>>> import numpy as np
>>> np.set_printoptions(precision=2, suppress=True, linewidth=160, legacy="1.25")
>>> M = np.loadtxt("x.csv", delimiter=",")
>>> print(M)
[[-6. -6. -3.  9.  6.]
 [-6. -6. -3.  9.  6.]
 [ 0.  0.  0.  0.  0.]
 [-6. -6. -3.  9.  6.]
 [ 0.  0.  0.  0.  0.]]
>>> rank = np.linalg.matrix_rank(M)
>>> print(rank)
1
>>> N = np.linalg.svd(M)[2][rank:].T
>>> print([int(np.linalg.matrix_rank(M[:i])) for i in range(1, len(M) + 1)])
[1, 1, 1, 1, 1]
>>> print(np.round(M @ N, 2) + 0)
[[0. 0. 0. 0.]
 [0. 0. 0. 0.]
 [0. 0. 0. 0.]
 [0. 0. 0. 0.]
 [0. 0. 0. 0.]]
>>> print(N @ N.T)
[[ 0.82 -0.18 -0.09  0.27  0.18]
 [-0.18  0.82 -0.09  0.27  0.18]
 [-0.09 -0.09  0.95  0.14  0.09]
 [ 0.27  0.27  0.14  0.59 -0.27]
 [ 0.18  0.18  0.09 -0.27  0.82]]
>>> left, sv, Vt = np.linalg.svd(M)
>>> evecs = Vt[:(sv > 1e-8).sum()]
>>> rng = np.random.default_rng(50)
>>> vec = M[3] + 2 * M[4] + rng.integers(2) * np.eye(5)[0]
>>> print(vec)
[-5. -6. -3.  9.  6.]
>>> print(round(float(np.linalg.norm(vec - evecs.T @ evecs @ vec)), 2))
0.9
>>> print(np.diag(evecs.T @ evecs))
[0.18 0.18 0.05 0.41 0.18]
>>> print(np.trace(M))
-3.0
>>> print(np.allclose(M, M.T))
False
>>> print(round(np.linalg.det(M), 2))
0.0
>>> print((M + M.T) / 2)
[[-6.  -6.  -1.5  1.5  3. ]
 [-6.  -6.  -1.5  1.5  3. ]
 [-1.5 -1.5  0.  -1.5  0. ]
 [ 1.5  1.5 -1.5  9.   3. ]
 [ 3.   3.   0.   3.   0. ]]
>>> print(M @ M)
[[ 18.  18.   9. -27. -18.]
 [ 18.  18.   9. -27. -18.]
 [  0.   0.   0.   0.   0.]
 [ 18.  18.   9. -27. -18.]
 [  0.   0.   0.   0.   0.]]
>>> print(np.round(np.sort(np.abs(np.linalg.eigvals(M))), 2) + 0)
[0. 0. 0. 0. 3.]
>>> proj = np.triu(np.array([[4, 3, -5, 2, 0],
...     [-5, -2, 0, 0, 1],
...     [-1, 2, 4, 3, -5],
...     [-1, 3, -3, -5, 3],
...     [2, -4, -4, -1, 0]]), 1) + np.eye(5)
>>> M2 = proj @ M @ np.linalg.inv(proj)
>>> print(np.round(np.poly(M2), 2) + 0)
[1. 3. 0. 0. 0. 0.]
>>> print(np.trace(M2), np.trace(M))
-3.0 -3.0
>>> print(np.linalg.matrix_rank(M2))
1
>>> print(M2)
[[  -36.    72.  -198.   720. -3186.]
 [   -6.    12.   -33.   120.  -531.]
 [  -18.    36.   -99.   360. -1593.]
 [   -6.    12.   -33.   120.  -531.]
 [    0.     0.     0.     0.     0.]]
>>> W2 = np.array([[1, 3, 1, 1], [3, 0, 2, 0], [2, 3, 3, 2], [0, 0, 0, 0]])
>>> A = (rng.random((22, 4)) < 0.25) @ W2
>>> print(A)
[[0 0 0 0]
 [3 0 2 0]
 [0 0 0 0]
 [4 3 3 1]
 [3 0 2 0]
 [2 3 3 2]
 [1 3 1 1]
 [2 3 3 2]
 [2 3 3 2]
 [0 0 0 0]
 [3 0 2 0]
 [0 0 0 0]
 [2 3 3 2]
 [0 0 0 0]
 [2 3 3 2]
 [5 3 5 2]
 [0 0 0 0]
 [0 0 0 0]
 [3 6 4 3]
 [3 0 2 0]
 [5 3 5 2]
 [3 0 2 0]]
>>> W2 = A[[0, 7]].astype(float)
>>> for _ in range(4):
...     lab = np.linalg.norm(A[:, None] - W2, axis=-1).argmin(axis=1)
...     W2 = np.array([A[lab == j].mean(axis=0) for j in range(2)])
... 
>>> print(lab)
[0 0 0 1 0 1 1 1 1 0 0 0 1 0 1 1 0 0 1 0 1 0]
>>> print(W2)
[[1.25 0.   0.83 0.  ]
 [2.8  3.3  3.3  1.9 ]]
>>> print(np.bincount(lab))
[12 10]
>>> print(np.abs(W2[1] - W2[0]).argmax())
1
>>> print(W2[1] - W2[0])
[1.55 3.3  2.47 1.9 ]
>>> print(np.argsort(-np.linalg.norm(A, axis=0).round(6), kind="stable")[:3])
[0 2 1]
>>> K = np.array([[5, 0, -1, 0, 5], [2, -3, -4, -3, 2], [-1, -6, -7, -6, -1]])
>>> # looks like rank 2
>>> rank = np.linalg.matrix_rank(K)
>>> print(rank)
2
>>> N = np.linalg.svd(K)[2][rank:].T
>>> print(N.shape)
(5, 3)
>>> print(np.allclose(K @ N, 0))
True
>>> print([int(np.linalg.matrix_rank(K[:i])) for i in range(1, len(K) + 1)])
[1, 2, 2]
>>> print([int(np.linalg.matrix_rank(np.delete(K, i, axis=0))) for i in range(3)])
[2, 2, 2]
>>> vec = np.array([-3, -1, 2, -1, -3])
>>> h1 = np.maximum(K @ vec, 0)
>>> print(np.flatnonzero(h1 > 1e-9))
[2]
>>> left, sv, Vt = np.linalg.svd(K)
>>> evecs = Vt[:(sv > 1e-8).sum()]
>>> vec = K[0] + -1 * K[1] + rng.integers(2) * np.eye(5)[4]
>>> print(vec)
[3. 3. 3. 3. 4.]
>>> print(np.diag(evecs.T @ evecs))
[0.49 0.29 0.43 0.29 0.49]
>>> print(round(np.linalg.norm(vec - evecs.T @ evecs @ vec), 2))
0.71
>>> M2 = K / np.linalg.norm(K, axis=1, keepdims=True)
>>> cov = M2 @ M2.T
>>> print(cov)
[[ 1.    0.52 -0.04]
 [ 0.52  1.    0.83]
 [-0.04  0.83  1.  ]]
>>> print(np.linalg.norm(M2, axis=1))
[1. 1. 1.]
>>> print(np.argwhere(np.triu(np.abs(cov) > 0.95, 1)))
[]
>>> print(cov[1])
[0.52 1.   0.83]
>>> J = np.load("w.npy")
>>> print(J)
[[ 0.  2.  2.  0. -2.]
 [ 2.  3.  4.  0. -4.]
 [ 2.  4.  3.  0. -4.]
 [ 0.  0.  0. -1.  0.]
 [-2. -4. -4.  0.  3.]]
>>> print(np.kron(np.eye(2, dtype=int), J))
[[ 0.  2.  2.  0. -2.  0.  0.  0.  0. -0.]
 [ 2.  3.  4.  0. -4.  0.  0.  0.  0. -0.]
 [ 2.  4.  3.  0. -4.  0.  0.  0.  0. -0.]
 [ 0.  0.  0. -1.  0.  0.  0.  0. -0.  0.]
 [-2. -4. -4.  0.  3. -0. -0. -0.  0.  0.]
 [ 0.  0.  0.  0. -0.  0.  2.  2.  0. -2.]
 [ 0.  0.  0.  0. -0.  2.  3.  4.  0. -4.]
 [ 0.  0.  0.  0. -0.  2.  4.  3.  0. -4.]
 [ 0.  0.  0. -0.  0.  0.  0.  0. -1.  0.]
 [-0. -0. -0.  0.  0. -2. -4. -4.  0.  3.]]
>>> print(np.einsum("ii->", J))
8.0
>>> print(round(float(np.linalg.eigvals(J).sum().real), 2))
8.0
>>> print(round(np.linalg.det(J.T), 2))
12.0
